$ ipython --no-banner

In [1]: import numpy as np

In [2]: from numpy import linalg as LA

In [3]: np.set_printoptions(suppress=True, linewidth=100)

In [4]: m1 = np.loadtxt("x.csv", delimiter=",")

In [5]: print(m1.round(2))
[[ 0.01 -0.03 -0.05 -0.07  0.01  0.06  0.03]
 [-0.03  0.07  0.11  0.17 -0.03 -0.13 -0.07]
 [-0.05  0.11  0.17  0.27 -0.05 -0.21 -0.11]
 [-0.07  0.17  0.27  0.42 -0.07 -0.32 -0.17]
 [ 0.01 -0.03 -0.05 -0.07  0.01  0.06  0.03]
 [ 0.06 -0.13 -0.21 -0.32  0.06  0.24  0.13]
 [ 0.03 -0.07 -0.11 -0.17  0.03  0.13  0.07]]

In [6]: left, sv, vt = LA.svd(m1)

In [7]: V = vt[:(sv > 1e-8).sum()]

In [8]: rng = np.random.default_rng(883318)

In [9]: x = m1[3] + -2 * m1[4] + rng.integers(2) * np.eye(7)[1]

In [10]: print(x.round(2))
[-0.1   0.23  0.36  0.56 -0.1  -0.43 -0.23]

In [11]: print(LA.matrix_rank(np.vstack([m1, x])))
1

In [12]: print(np.allclose(V.T @ V @ x, x))
True

In [13]: print(round(LA.norm(x - V.T @ V @ x), 2))
0.0

In [14]: mat = np.array([[0.0, -1.0, 0.0, 1.0],
    ...:     [-1.0, 0.0, 0.0, 0.0],
    ...:     [0.0, 0.0, 0.0, 0.0],
    ...:     [1.0, 0.0, 0.0, 0.0]])

In [15]: print(mat)
[[ 0. -1.  0.  1.]
 [-1.  0.  0.  0.]
 [ 0.  0.  0.  0.]
 [ 1.  0.  0.  0.]]

In [16]: print(np.argsort(-LA.norm(mat, axis=0).round(6), kind="stable")[:3])
[0 1 3]

In [17]: print(LA.matrix_rank(mat, rtol=0.1))
2

In [18]: r0 = np.array([0, 1])

In [19]: print(np.polyval(r0, mat[1]))
[1. 1. 1. 1.]

In [20]: print(np.correlate(mat[1], mat[3], "full"))
[ 0.  0.  0. -1.  0.  0.  0.]

In [21]: print(np.array([np.convolve(row, r0, "same") for row in mat]))
[[ 0.  0. -1.  0.]
 [ 0. -1.  0.  0.]
 [ 0.  0.  0.  0.]
 [ 0.  1.  0.  0.]]

In [22]: print(np.cross(mat[1, :3], mat[3, :3]))
[ 0.  0. -0.]
